% ipython --no-banner

In [1]: import numpy as np

In [2]: np.set_printoptions(precision=3, suppress=True, linewidth=140, sign=" ")

In [3]: X = np.load("layer10.npy")

In [4]: X
Out[4]: 
array([[-3, -4, -6,  4],
       [-1,  0, -2,  0],
       [ 0,  2,  0,  0],
       [ 0, -2,  0,  2]])

In [5]: def softmax(z):
   ...:     e = np.exp(z - z.max(axis=-1, keepdims=True))
   ...:     return e / e.sum(axis=-1, keepdims=True)
   ...: 

In [6]: softmax(X[1] + 3)
Out[6]: array([ 0.147,  0.399,  0.054,  0.399])

In [7]: scores = X @ X.T / np.sqrt(4)

In [8]: softmax(scores).round(6).argmax(axis=1)
Out[8]: array([ 0,  0,  2,  0])

In [9]: np.round(softmax(scores), 3) + 0
Out[9]: 
array([[ 1.   ,  0.   ,  0.   ,  0.   ],
       [ 0.992,  0.007,  0.001,  0.001],
       [ 0.002,  0.117,  0.865,  0.016],
       [ 0.982,  0.   ,  0.   ,  0.018]])

In [10]: np.round(softmax(scores + np.triu(np.full(scores.shape, -np.inf), 1)), 3) + 0
Out[10]: 
array([[ 1.   ,  0.   ,  0.   ,  0.   ],
       [ 0.993,  0.007,  0.   ,  0.   ],
       [ 0.002,  0.119,  0.879,  0.   ],
       [ 0.982,  0.   ,  0.   ,  0.018]])

In [11]: hat = np.triu(np.array([[2, -2, 2, 0], [1, -2, -1, 0], [-2, 2, 2, 1], [-1, 2, 1, 2]]), 1) + np.eye(4)

In [12]: A2 = hat @ X @ np.linalg.inv(hat)

In [13]: A2
Out[13]: 
array([[-1., -2., -2.,  6.],
       [-1., -4., -4.,  4.],
       [ 0.,  0.,  0.,  2.],
       [ 0., -2., -2.,  4.]])

In [14]: np.round(np.linalg.det(A2), 3)
Out[14]: np.float64(0.0)

In [15]: np.round(np.poly(A2), 3) + 0
Out[15]: array([ 1.,  1., -6., -8.,  0.])

In [16]: rng = np.random.default_rng(784)

In [17]: A2 = X + rng.integers(-2, 3, (4, 3)) @ rng.integers(-2, 3, (3, 4))

In [18]: A2
Out[18]: 
array([[-3, -2, -3,  5],
       [ 2, -4, -7, -3],
       [ 3,  0, -3, -1],
       [-3,  0,  0,  6]])

In [19]: A2 - X
Out[19]: 
array([[ 0,  2,  3,  1],
       [ 3, -4, -5, -3],
       [ 3, -2, -3, -1],
       [-3,  2,  0,  4]])

In [20]: np.round(np.linalg.svd(A2 - X, compute_uv=False), 3) + 0
Out[20]: array([ 10.33 ,   3.903,   1.748,   0.   ])
